$ ipython --no-banner

In [1]: import numpy as np

In [2]: import numpy.linalg as la

In [3]: np.set_printoptions(precision=2, suppress=True, linewidth=100, floatmode="fixed")

In [4]: tidy = lambda a: np.round(a, 2) + 0

In [5]: other = np.array([[0, 4, 5, 3, 0],
   ...:     [1, 3, 0, 3, 3],
   ...:     [4, 0, 1, 4, 1],
   ...:     [0, 2, 2, 0, 5],
   ...:     [5, 5, 2, 0, 1]])

In [6]: M = np.triu(other, 1)

In [7]: M
Out[7]: 
array([[0, 4, 5, 3, 0],
       [0, 0, 0, 3, 3],
       [0, 0, 0, 4, 1],
       [0, 0, 0, 0, 5],
       [0, 0, 0, 0, 0]])

In [8]: rng = np.random.default_rng(38)

In [9]: z = rng.permutation(5)

In [10]: z
Out[10]: array([4, 3, 2, 0, 1])

In [11]: other = M[z][:, z]

In [12]: np.allclose(other, M)
Out[12]: False

In [13]: tidy(np.sort(np.abs(la.eigvals(other))))
Out[13]: array([0.00, 0.00, 0.00, 0.00, 0.00])

In [14]: tidy(la.det(other)), tidy(la.det(M[z]))
Out[14]: (np.float64(0.0), np.float64(0.0))

In [15]: np.diag(other)
Out[15]: array([0, 0, 0, 0, 0])

In [16]: tidy(M @ la.pinv(M) @ M)
Out[16]: 
array([[0.00, 4.00, 5.00, 3.00, 0.00],
       [0.00, 0.00, 0.00, 3.00, 3.00],
       [0.00, 0.00, 0.00, 4.00, 1.00],
       [0.00, 0.00, 0.00, 0.00, 5.00],
       [0.00, 0.00, 0.00, 0.00, 0.00]])

In [17]: tidy(np.trace(la.pinv(M) @ M))
Out[17]: np.float64(3.0)

In [18]: m1 = np.array([[0, 0], [3, -1], [-9, 3]])

In [19]: m1
Out[19]: 
array([[ 0,  0],
       [ 3, -1],
       [-9,  3]])

In [20]: m1[0] @ m1[2]
Out[20]: np.int64(0)

In [21]: tidy(la.norm(m1[0] - m1[2]))
Out[21]: np.float64(9.49)

In [22]: tidy(la.norm(m1, axis=1))
Out[22]: array([0.00, 3.16, 9.49])

In [23]: tidy(la.norm(m1, axis=0))
Out[23]: array([9.49, 3.16])

In [24]: tidy(la.norm(m1, 2))
Out[24]: np.float64(10.0)

In [25]: tidy(la.norm(m1) ** 2 / la.norm(m1, 2) ** 2)
Out[25]: np.float64(1.0)

In [26]: arr = np.load("dump.npy")

In [27]: arr
Out[27]: 
array([[-10,   2,   1,  -9],
       [ -6,   1,  -5,   0],
       [ -2,   4,  -1,  -4],
       [ -9,   0,  -6,   2],
       [ -8,  -2,   2,  -5],
       [  0,   0,   0,   0],
       [  0,   0,   0,   0],
       [ -4,  -3,  -4,   4],
       [ -2,   4,  -1,  -4],
       [ -2,   4,  -1,  -4],
       [ -2,   4,  -1,  -4],
       [  0,   0,   0,   0],
       [ -4,  -3,  -4,   4],
       [ -2,   4,  -1,  -4],
       [ -2,   4,  -1,  -4],
       [ -7,   7,  -3,  -6],
       [ -3,  -5,   4,  -3],
       [ -2,   4,  -1,  -4],
       [ -5,  -1,   3,  -7],
       [ -7,   7,  -3,  -6],
       [  0,   0,   0,   0],
       [ -4,  -3,  -4,   4],
       [ -4,  -3,  -4,   4]])

In [28]: d = la.norm(arr[:, None] - arr[None], axis=-1)

In [29]: (d + 1e9 * np.eye(23)).round(6).argmin(axis=1)
Out[29]: array([ 4,  3,  8,  1, 18,  6,  5, 12,  2,  2,  2,  5,  7,  2,  2, 19, 18,  2,  4, 15,  5,  7,  7])

In [30]: d.shape
Out[30]: (23, 23)

In [31]: tidy(d[:5, :5])
Out[31]: 
array([[ 0.00, 11.58,  9.85, 13.23,  6.08],
       [11.58,  0.00,  7.55,  3.87,  9.33],
       [ 9.85,  7.55,  0.00, 11.22,  9.06],
       [13.23,  3.87, 11.22,  0.00, 10.86],
       [ 6.08,  9.33,  9.06, 10.86,  0.00]])

In [32]: tidy(d[1])
Out[32]: 
array([11.58,  0.00,  7.55,  3.87,  9.33,  7.87,  7.87,  6.08,  7.55,  7.55,  7.55,  7.87,  6.08,
        7.55,  7.55,  8.77, 11.62,  7.55, 10.86,  8.77,  7.87,  6.08,  6.08])

In [33]: la.matrix_rank(d ** 2)
Out[33]: np.int64(6)

In [34]: tidy(la.norm(arr - arr.mean(axis=0), axis=1))
Out[34]: 
array([9.74, 4.79, 3.93, 8.21, 6.93, 4.53, 4.53, 7.75, 3.93, 3.93, 3.93, 4.53, 7.75, 3.93, 3.93,
       8.05, 8.17, 3.93, 7.04, 8.05, 4.53, 7.75, 7.75])

In [35]: np.flatnonzero(d[1] < d.mean() / 2)
Out[35]: array([1, 3])

In [36]: d.mean(axis=1).argmax()
Out[36]: np.int64(0)

In [37]: data = np.load("mat.npy")

In [38]: data
Out[38]: 
array([[ 5,  5,  5,  5],
       [ 5, 10, 10, 10],
       [ 5, 10, 15, 15],
       [ 5, 10, 15, 20]])

In [39]: other = data / la.norm(data, axis=1, keepdims=True)

In [40]: C2 = other @ other.T

In [41]: tidy(C2)
Out[41]: 
array([[1.00, 0.97, 0.94, 0.91],
       [0.97, 1.00, 0.98, 0.96],
       [0.94, 0.98, 1.00, 0.99],
       [0.91, 0.96, 0.99, 1.00]])

In [42]: tidy(np.degrees(np.arccos(np.clip(C2[1, 2], -1, 1))))
Out[42]: np.float64(10.54)

In [43]: tidy(C2[1])
Out[43]: array([0.97, 1.00, 0.98, 0.96])

In [44]: tidy(la.norm(other, axis=1))
Out[44]: array([1.00, 1.00, 1.00, 1.00])

In [45]: J = np.load("block12.npy")

In [46]: J
Out[46]: 
array([[ 0,  0, -3,  0],
       [ 0,  0,  0, -2],
       [-1,  0,  0,  0],
       [ 0, -3,  0,  0]])

In [47]: # splits into 2 blocks

In [48]: other = la.inv(J)

In [49]: np.allclose(other, J.T)
Out[49]: False

In [50]: tidy(la.det(J) * la.det(other))
Out[50]: np.float64(1.0)

In [51]: tidy(other)
Out[51]: 
array([[ 0.00,  0.00, -1.00,  0.00],
       [ 0.00,  0.00,  0.00, -0.33],
       [-0.33,  0.00,  0.00,  0.00],
       [ 0.00, -0.50,  0.00,  0.00]])

In [52]: tidy(la.inv(other))
Out[52]: 
array([[ 0.00,  0.00, -3.00,  0.00],
       [ 0.00,  0.00,  0.00, -2.00],
       [-1.00,  0.00,  0.00,  0.00],
       [ 0.00, -3.00,  0.00,  0.00]])

In [53]: (np.abs(other) > 1e-9).astype(int)
Out[53]: 
array([[0, 0, 1, 0],
       [0, 0, 0, 1],
       [1, 0, 0, 0],
       [0, 1, 0, 0]])

In [54]: tidy(la.slogdet(J)[0])
Out[54]: np.float64(1.0)
